>>> import numpy as np
>>> from numpy import linalg as LA
>>> np.set_printoptions(precision=1, suppress=True, linewidth=200)
>>> X = np.array([[36.0, 0.0, -13.0, -19.0],
...     [-42.0, -3.0, 14.0, 21.0],
...     [42.0, 0.0, -17.0, -21.0],
...     [36.0, 0.0, -12.0, -20.0]])
>>> B = np.array([[-2, 0], [2, 2]])
>>> W2 = np.kron(B, X)
>>> LA.matrix_rank(W2)
np.int64(8)
>>> rng = np.random.default_rng(607)
>>> labels = rng.permutation(4)
>>> B = X[:, labels] * rng.choice([-1, 1], 4)
>>> B
array([[-19., -36.,   0., -13.],
       [ 21.,  42.,  -3.,  14.],
       [-21., -42.,   0., -17.],
       [-20., -36.,   0., -12.]])
>>> Uu, _, Vh = LA.svd(X.T @ B)
>>> np.round(LA.lstsq(X, B)[0], 1) + 0
array([[ 0., -1.,  0.,  0.],
       [ 0.,  0.,  1.,  0.],
       [ 0.,  0.,  0.,  1.],
       [ 1.,  0.,  0.,  0.]])
>>> Uu, sig, Vh = LA.svd(X)
>>> sig
array([92.5,  3. ,  2.4,  0.1])
>>> np.argmax(sig[:-1] / (sig[1:] + 1e-6)) + 1
np.int64(1)
>>> B = Uu[:, :1] @ np.diag(sig[:1]) @ Vh[:1]
>>> np.round(LA.norm(X - B, 2), 1), round(sig[1], 1)
(np.float64(3.0), np.float64(3.0))
>>> round(np.abs(X - B).max(), 1)
np.float64(2.2)
>>> K = np.loadtxt("run4.csv", delimiter=",")
>>> K
array([[-0.2, -1. , -1.8, -4.6],
       [ 2.1, -4.4,  0.7,  0.7],
       [-2.1, -1.3, -3.9,  1.9],
       [-4. , -1.6,  2.5, -0.4]])
>>> f = np.array([-5, 2, -1, -4])
>>> B = K + np.outer(f, np.eye(4)[2])
>>> LA.matrix_rank(B - K)
np.int64(1)
>>> LA.matrix_rank(LA.inv(B) - LA.inv(K), tol=1e-8)
np.int64(1)
>>> round(LA.det(B) / LA.det(K), 1), np.round(1 + LA.solve(K, f)[2], 1)
(np.float64(1.2), np.float64(1.2))
